>>> import numpy as np
>>> np.set_printoptions(precision=2, suppress=True, linewidth=160, legacy="1.25")
>>> J = np.load("a.npy")
>>> print(J)
[[ 6  0  3]
 [ 0  4 -2]
 [ 3 -2  0]]
>>> # symmetric, so the eigenvalues are real
>>> out = np.array([[7, 5], [9, 7], [6, -9]])
>>> print(np.linalg.matrix_rank(J @ out))
2
>>> print(np.einsum("ij->j", J))
[9 2 1]
>>> print(J @ out)
[[60  3]
 [24 46]
 [ 3  1]]
>>> print(np.einsum("ik,kj->ij", J, out))
[[60  3]
 [24 46]
 [ 3  1]]
>>> rng = np.random.default_rng(336107)
>>> z = rng.permutation(3)
>>> print(z)
[2 0 1]
>>> out = J[z][:, z]
>>> print(np.allclose(out, J))
False
>>> print(round(np.linalg.det(out), 2), round(np.linalg.det(J[z]), 2))
-60.0 -60.0
>>> print(np.diag(out))
[0 6 4]
>>> evals, vecs = np.linalg.eigh(J)
>>> x = np.array([-1, 4, 4])
>>> print(vecs * np.maximum(evals, 0) @ vecs.T)
[[ 6.21 -0.19  2.44]
 [-0.19  4.17 -1.5 ]
 [ 2.44 -1.5   1.45]]
>>> print(np.linalg.eigvalsh(J[1:, 1:]))
[-0.83  4.83]
>>> print(round(float(x @ J @ x / (x @ x)), 2), round(float(evals[0]), 2), round(evals[-1], 2))
-0.55 -1.83 7.44
>>> print((np.sign(vecs[:, -1].round(6)) == np.sign(vecs[0, -1].round(6))).astype(int))
[1 0 1]
>>> arr = np.loadtxt("x.csv", delimiter=",")
>>> print(arr)
[[1.   0.2  0.04 0.01]
 [0.2  1.   0.2  0.04]
 [0.04 0.2  1.   0.2 ]
 [0.01 0.04 0.2  1.  ]]
>>> r0, v = arr[0], arr[2]
>>> print(round(r0 @ v, 2))
0.12
>>> p = (r0 @ v) / (r0 @ r0) * r0
>>> print(v - p)
[-0.08  0.18  1.    0.2 ]
>>> P = np.triu(np.array([[5, 6, 3, 5], [3, 8, 0, 9], [9, 0, 8, 5], [1, 4, 7, 5]]), 1) + np.eye(4)
>>> out = P @ arr @ np.linalg.inv(P)
>>> print(np.linalg.matrix_rank(out))
4
>>> O, vecs = np.linalg.qr(arr[:, :2])[0], np.linalg.qr(arr[:, 2:])[0]
>>> s = np.linalg.svd(O.T @ vecs, compute_uv=False)
>>> print(np.degrees(np.arccos(s.clip(0, 1))))
[67.17 89.99]
>>> print(np.round(np.linalg.norm(O @ O.T - vecs @ vecs.T, 2), 2))
1.0
>>> M = np.load("dump.npy")
>>> print(M)
[[2 2]
 [0 0]]
>>> U, s, Vt = np.linalg.svd(M)
>>> vecs = Vt[:(s > 1e-8).sum()]
>>> x = M[1] + -1 * M[0] + rng.integers(2) * np.eye(2)[0]
>>> print(x)
[-1. -2.]
>>> print(vecs.T @ vecs)
[[0.5 0.5]
 [0.5 0.5]]
>>> print(np.linalg.matrix_rank(np.vstack([M, x])))
2
>>> print(np.allclose(vecs.T @ vecs @ x, x))
False
